$ python3 -q
>>> import numpy as np
>>> np.set_printoptions(precision=2, suppress=True, linewidth=200)
>>> m1 = np.loadtxt("case0.csv", delimiter=",")
>>> m1
array([[1., 2.],
       [0., 3.]])
>>> q, evecs = np.linalg.qr(m1[:, :1])[0], np.linalg.qr(m1[:, 1:])[0]
>>> sig = np.linalg.svd(q.T @ evecs, compute_uv=False)
>>> sig
array([0.55])
>>> np.linalg.norm(m1, axis=1)
array([2.24, 3.  ])
>>> np.linalg.norm(m1, axis=1).argmax()
np.int64(1)
>>> np.linalg.norm(m1, axis=0)
array([1.  , 3.61])
>>> round(float(np.linalg.norm(m1) ** 2 / np.linalg.norm(m1, 2) ** 2), 2)
1.05
>>> round(float(np.linalg.norm(m1, "nuc")), 2)
4.47
>>> Y = np.array([[2, 7], [5, 8]])
>>> np.vstack([m1, Y.T]).shape
(4, 2)
>>> m1 @ Y
array([[12., 23.],
       [15., 24.]])
>>> np.linalg.matrix_rank(m1 @ Y)
np.int64(2)
>>> np.einsum("ij->j", m1)
array([1., 5.])
>>> Y.T @ m1.T
array([[12., 15.],
       [23., 24.]])
>>> vec = np.array([-2, 4])
>>> np.linalg.norm(m1 @ vec) <= np.linalg.norm(m1, 2) * np.linalg.norm(vec) + 1e-9
np.True_
>>> m1 @ vec
array([ 6., 12.])
>>> np.sign((m1 @ vec).round(6))
array([1., 1.])
>>> m1 * vec
array([[-2.,  8.],
       [-0., 12.]])
>>> np.einsum("ij,j->i", m1, vec)
array([ 6., 12.])
>>> m1 @ m1
array([[1., 8.],
       [0., 9.]])
>>> [int(np.linalg.matrix_rank(np.linalg.matrix_power(m1, p))) for p in range(1, 3)]
[2, 2]
>>> np.linalg.matrix_power(m1 - np.diag(np.diag(m1)), 2)
array([[0., 0.],
       [0., 0.]])
>>> Y = np.array([[3, -5], [-1, 5]])
>>> basis = np.array([[3, 0], [-3, -1]])
>>> A = np.kron(Y, basis)
>>> A
array([[  9,   0, -15,   0],
       [ -9,  -3,  15,   5],
       [ -3,   0,  15,   0],
       [  3,   1, -15,  -5]])
>>> A @ A
array([[ 126,    0, -360,    0],
       [ -84,   14,  240,  -40],
       [ -72,    0,  270,    0],
       [  48,   -8, -180,   30]])
>>> (A + A.T) / 2
array([[ 9. , -4.5, -9. ,  1.5],
       [-4.5, -3. ,  7.5,  3. ],
       [-9. ,  7.5, 15. , -7.5],
       [ 1.5,  3. , -7.5, -5. ]])
>>> np.sort(np.abs(np.linalg.eigvals(A)))
array([ 1.55,  4.65,  6.45, 19.35])
>>> round(float(np.linalg.det(A)), 2)
900.0
